$ ipython --no-banner

In [1]: import numpy as np

In [2]: import numpy.linalg as la

In [3]: np.set_printoptions(precision=3, suppress=True, linewidth=120)

In [4]: def rnd(a):
   ...:     return np.round(a, 3) + 0
   ...: 

In [5]: F = np.load("case18.npy")

In [6]: F
Out[6]: 
array([[ 2,  1,  4, -5,  2, -3, -1],
       [-4, -2,  0, -2, -2, -2, -3],
       [ 5,  4, -2, -5, -2,  2,  1],
       [ 6,  3,  4, -3,  4, -1,  2]])

In [7]: W = np.array([[-2, 0, 2],
   ...:     [-2, 2, 2],
   ...:     [-2, 0, 1],
   ...:     [-2, 2, -1],
   ...:     [-2, 1, -2],
   ...:     [-2, 2, -1],
   ...:     [0, -1, -1]])

In [8]: c = np.array([2, -4, 2])

In [9]: hid = np.maximum(F @ W + c, 0)

In [10]: (hid > 0).mean(axis=0)
Out[10]: array([0.25, 0.  , 1.  ])

In [11]: la.matrix_rank(hid)
Out[11]: np.int64(2)

In [12]: hid
Out[12]: 
array([[ 0,  0, 17],
       [26,  0,  1],
       [ 0,  0, 24],
       [ 0,  0, 18]])

In [13]: (hid > 0).astype(int)
Out[13]: 
array([[0, 0, 1],
       [1, 0, 1],
       [0, 0, 1],
       [0, 0, 1]])

In [14]: W2 = np.array([[1, 2, 2], [2, 0, 0], [0, 0, 3]])

In [15]: hid @ W2
Out[15]: 
array([[ 0,  0, 51],
       [26, 52, 55],
       [ 0,  0, 72],
       [ 0,  0, 54]])

In [16]: J = np.array([[0, 2, 0, -2, 0, 0, 0],
    ...:     [1, 0, 2, -2, -2, 0, -1],
    ...:     [-1, 2, 1, 0, -1, -2, 0],
    ...:     [0, 0, 0, -1, 0, 1, -1],
    ...:     [-1, 1, 0, 2, -1, -2, 2],
    ...:     [0, -1, -2, 1, -1, 1, -2],
    ...:     [-1, 0, -2, -2, -2, -2, 2]])

In [17]: rnd(la.norm(J) ** 2 / la.norm(J, 2) ** 2)
Out[17]: np.float64(2.517)

In [18]: J[4] @ J[3]
Out[18]: np.int64(-6)

In [19]: rnd(la.norm(J, axis=1))
Out[19]: array([2.828, 3.742, 3.317, 1.732, 3.873, 3.464, 4.583])

In [20]: rnd(la.norm(J, 2))
Out[20]: np.float64(5.777)

In [21]: f = np.array([3, 1, 4, 1, -2, 3, 0])

In [22]: B = J + np.outer(f, np.eye(7)[1])

In [23]: la.matrix_rank(B - J)
Out[23]: np.int64(1)

In [24]: B
Out[24]: 
array([[ 0.,  5.,  0., -2.,  0.,  0.,  0.],
       [ 1.,  1.,  2., -2., -2.,  0., -1.],
       [-1.,  6.,  1.,  0., -1., -2.,  0.],
       [ 0.,  1.,  0., -1.,  0.,  1., -1.],
       [-1., -1.,  0.,  2., -1., -2.,  2.],
       [ 0.,  2., -2.,  1., -1.,  1., -2.],
       [-1.,  0., -2., -2., -2., -2.,  2.]])
